$ ipython --no-banner

In [1]: import numpy as np

In [2]: np.set_printoptions(suppress=True, linewidth=120)

In [3]: arr = np.load("arr.npy")

In [4]: print(arr)
[[-1 -1 -1 -1 -1]
 [-1 -2 -2 -2 -2]
 [-1 -2 -3 -3 -3]
 [-1 -2 -3 -4 -4]
 [-1 -2 -3 -4 -5]]

In [5]: rng = np.random.default_rng(17)

In [6]: z = rng.permutation(5)

In [7]: print(z)
[4 0 2 1 3]

In [8]: B = arr[z][:, z]

In [9]: print(np.round(np.linalg.det(B), 2), round(np.linalg.det(arr[z]), 2))
-1.0 1.0

In [10]: W = np.array([[7, 4, 2, 1, 1, 4],
    ...:     [9, 8, 7, 7, 1, 4],
    ...:     [4, 7, 0, 5, 3, 7],
    ...:     [6, 9, 9, 6, 5, 4],
    ...:     [0, 9, 5, 9, 5, 3]])

In [11]: beta = np.array([2, 2, 1, 2, 5, 4])

In [12]: hid = np.maximum(arr @ W + beta, 0)

In [13]: print((hid > 0).mean(axis=0))
[0. 0. 0. 0. 0. 0.]

In [14]: W2 = np.array([[2, -2, 2],
    ...:     [2, -3, -1],
    ...:     [3, -2, 3],
    ...:     [0, 3, -2],
    ...:     [-2, 2, -2],
    ...:     [-3, -2, 1]])

In [15]: print(W @ W2)
[[ 14 -33  16]
 [ 41 -41  19]
 [ -5 -22  -8]
 [ 35 -37  12]
 [ 14  -6 -19]]

In [16]: q, evecs = np.linalg.qr(arr[:, :4])[0], np.linalg.qr(arr[:, 4:])[0]

In [17]: s = np.linalg.svd(q.T @ evecs, compute_uv=False)

In [18]: print((s > 0.9).sum())
1

In [19]: print(s.round(2))
[1.]

In [20]: print(np.round(np.linalg.norm(q @ q.T - evecs @ evecs.T, 2), 2))
1.0

In [21]: w, evecs = np.linalg.eigh(arr)

In [22]: print((w > 1e-8).sum(), (w < -1e-8).sum())
0 5

In [23]: print(np.round(np.linalg.eigvalsh(arr + -2 * np.eye(5)), 2))
[-14.34  -3.45  -2.58  -2.35  -2.27]

In [24]: print(np.round(evecs.T @ evecs, 2) + 0)
[[1. 0. 0. 0. 0.]
 [0. 1. 0. 0. 0.]
 [0. 0. 1. 0. 0.]
 [0. 0. 0. 1. 0.]
 [0. 0. 0. 0. 1.]]

In [25]: w, evecs = np.linalg.eig(arr)

In [26]: print(np.round(arr @ evecs[:, 0] - w[0] * evecs[:, 0], 2) + 0)
[0. 0. 0. 0. 0.]

In [27]: print(np.round(np.sort(np.linalg.eigvals(np.linalg.inv(arr))), 2))
[-3.68 -2.83 -1.72 -0.69 -0.08]

In [28]: print(round(float(np.prod(w)), 2))
-1.0

In [29]: print(w.round(2))
[-12.34  -1.45  -0.58  -0.35  -0.27]

In [30]: print(np.round(np.sort(np.linalg.eigvals(arr.T)), 2))
[-12.34  -1.45  -0.58  -0.35  -0.27]

In [31]: J = np.load("sample11.npy")

In [32]: print(J)
[[ 0.8   0.   -1.   -0.8 ]
 [-1.84 -1.06 -0.91  0.79]
 [-1.7  -0.8  -0.7   0.9 ]
 [ 0.9   0.   -0.3   0.1 ]
 [-1.9   0.4   0.1  -1.2 ]]

In [33]: vec = np.array([-2, -1, -1, 2])

In [34]: print(J * vec)
[[-1.6  -0.    1.   -1.6 ]
 [ 3.68  1.06  0.91  1.58]
 [ 3.4   0.8   0.7   1.8 ]
 [-1.8  -0.    0.3   0.2 ]
 [ 3.8  -0.4  -0.1  -2.4 ]]

In [35]: print((J @ vec).argmax())
1

In [36]: print(np.round((J * vec).sum(axis=1), 2))
[-2.2   7.23  6.7  -1.3   0.9 ]

In [37]: r0, v = J[0], J[2]

In [38]: print(round(float(r0 @ r0), 2))
2.28

In [39]: print(round(r0 @ v, 2))
-1.38

In [40]: p = (r0 @ v) / (r0 @ r0) * r0

In [41]: print(np.round(v - p, 2))
[-1.22 -0.8  -1.31  0.42]

In [42]: print(np.round(np.linalg.norm(r0 + v) ** 2 + np.linalg.norm(r0 - v) ** 2, 2))
14.22

In [43]: print(round(float((v - p) @ r0), 2))
0.0

In [44]: theta = np.radians(135)

In [45]: r_ = np.eye(4)

In [46]: r_[0, 0] = r_[2, 2] = np.cos(theta)

In [47]: r_[0, 2], r_[2, 0] = -np.sin(theta), np.sin(theta)

In [48]: print(r_.round(2))
[[-0.71  0.   -0.71  0.  ]
 [ 0.    1.    0.    0.  ]
 [ 0.71  0.   -0.71  0.  ]
 [ 0.    0.    0.    1.  ]]

In [49]: B = J @ r_.T

In [50]: print(B.round(2))
[[ 0.14  0.    1.27 -0.8 ]
 [ 1.94 -1.06 -0.66  0.79]
 [ 1.7  -0.8  -0.71  0.9 ]
 [-0.42  0.    0.85  0.1 ]
 [ 1.27  0.4  -1.41 -1.2 ]]

In [51]: print(round(np.linalg.det(r_), 2), np.round(np.trace(r_), 2))
1.0 0.59

In [52]: print(np.allclose(np.linalg.norm(J, axis=1), np.linalg.norm(B, axis=1)))
True

In [53]: print(np.round(np.abs(B - J).max(axis=0), 2))
[3.78 0.   2.27 0.  ]
